$ python -q
>>> import numpy as np
>>> np.set_printoptions(suppress=True, linewidth=100)
>>> rnd = lambda a: np.round(a, 3) + 0
>>> E = np.loadtxt("layer17.csv", delimiter=",")
>>> E
array([[ 1.,  0.,  0.,  0.,  0.,  0.,  0.,  0.,  0.,  0.,  0.,  0.,  0.,  0.,  0.],
       [ 0.,  1.,  0.,  0.,  0.,  0.,  0.,  0.,  0.,  0.,  0.,  0.,  0.,  0.,  0.],
       [ 2., -1.,  1.,  0.,  0.,  0.,  0.,  0.,  0.,  0.,  0.,  0.,  0.,  0.,  0.],
       [-1.,  2.,  0.,  1.,  0.,  0.,  0.,  0.,  0.,  0.,  0.,  0.,  0.,  0.,  0.],
       [ 3.,  1.,  0.,  0.,  1.,  0.,  0.,  0.,  0.,  0.,  0.,  0.,  0.,  0.,  0.],
       [-2., -3., -1.,  0.,  1.,  1.,  0.,  0.,  0.,  0.,  0.,  0.,  0.,  0.,  0.],
       [-2., -2., -2.,  2., -1.,  1.,  1.,  0.,  0.,  0.,  0.,  0.,  0.,  0.,  0.],
       [-1.,  2., -2.,  3.,  3.,  3.,  2.,  1.,  0.,  0.,  0.,  0.,  0.,  0.,  0.],
       [-1.,  2.,  3.,  2.,  3., -2., -3.,  2.,  1.,  0.,  0.,  0.,  0.,  0.,  0.],
       [ 2., -2., -2.,  0., -3.,  3.,  2.,  1.,  0.,  1.,  0.,  0.,  0.,  0.,  0.],
       [ 0., -2., -1., -1.,  1., -1.,  3., -2., -3., -1.,  1.,  0.,  0.,  0.,  0.],
       [ 2., -3., -1.,  0.,  0.,  0.,  3., -2.,  0.,  0., -2.,  1.,  0.,  0.,  0.],
       [-2., -2., -3., -3., -2.,  2., -1., -1., -3., -3., -3.,  1.,  1.,  0.,  0.],
       [-1., -2., -2.,  1.,  2.,  2., -1.,  0., -3., -1.,  1.,  3., -1.,  1.,  0.],
       [ 1.,  1.,  3.,  2., -2.,  3., -3.,  3., -3.,  3., -3., -3., -1.,  0.,  1.]])
>>> rng = np.random.default_rng(596)
>>> B = E + rng.integers(-2, 3, (15, 13)) @ rng.integers(-2, 3, (13, 15))
>>> B
array([[ -6.,  -7., -14.,   4., -15.,  -4.,  -4.,   0.,   7.,  15.,   1.,   4.,   3.,   7.,  -4.],
       [  3.,  -1.,   7.,  -2.,   4.,   5.,  -5.,   3.,  10.,   5.,  -3.,   7.,  -8., -17.,   3.],
       [  4.,  11.,   1.,  -4.,   8.,  -3.,  -2.,  -1.,  -2.,  -4.,   3.,   3.,   8.,   2.,   6.],
       [-11.,  -3.,  15.,  -4., -16., -14.,  -3.,   2.,   2.,  -6.,  -1., -11., -16.,  -5., -13.],
       [  6.,   1.,   4.,   1.,  -9., -19.,  -9.,  -3.,  -6.,  -4.,   3.,   0.,   5.,  -6.,  -9.],
       [-14.,  -8.,  -5.,  -4.,  -5.,  -7., -12.,  -2.,  -1.,  15.,   2.,  -4.,  -7.,   8., -12.],
       [  0.,   5.,  -4.,   4.,   0.,   5.,   8.,   4.,   5.,   2.,  -5.,  10.,   9.,  -2.,  16.],
       [ 16.,  12.,  -5.,   9.,  12.,  13.,  -2.,  -2.,  -7.,  -5.,   6.,  -9.,   2.,   4.,  -3.],
       [ -9.,  -7.,  -6.,  -4.,   5., -11.,   2.,   8.,  -5.,  -4.,   0.,   7.,   2.,   2.,   0.],
       [  1.,   0.,   6.,   3., -12.,   3.,   4.,   4.,   3.,   1.,   2., -10.,  -6.,   2.,  -3.],
       [-11., -11.,  -4.,  -6.,  -5., -20.,   4.,  -2.,  -8.,  -7.,   2.,  12., -10.,  -4.,  -7.],
       [  3.,   1.,   3.,  -4.,   9.,  11.,   1., -11.,   0.,  11.,  -7.,   4.,   0.,   2.,   6.],
       [  5.,   3.,   8.,   2.,   3.,   9.,   3.,  -1.,   4.,  -7.,   0.,   1.,   0., -10.,   7.],
       [ -4.,  -6.,  -6.,  11., -12.,  -8.,  -2.,   0.,   3.,  11.,   6.,   7.,   8.,   0.,   2.],
       [ 10.,  14.,   0.,   6.,  -4.,   2.,   1.,  -1., -14.,   5.,   3.,  -5.,   8.,  14.,   5.]])
>>> np.linalg.matrix_rank(B - E, tol=1e-8)
np.int64(13)
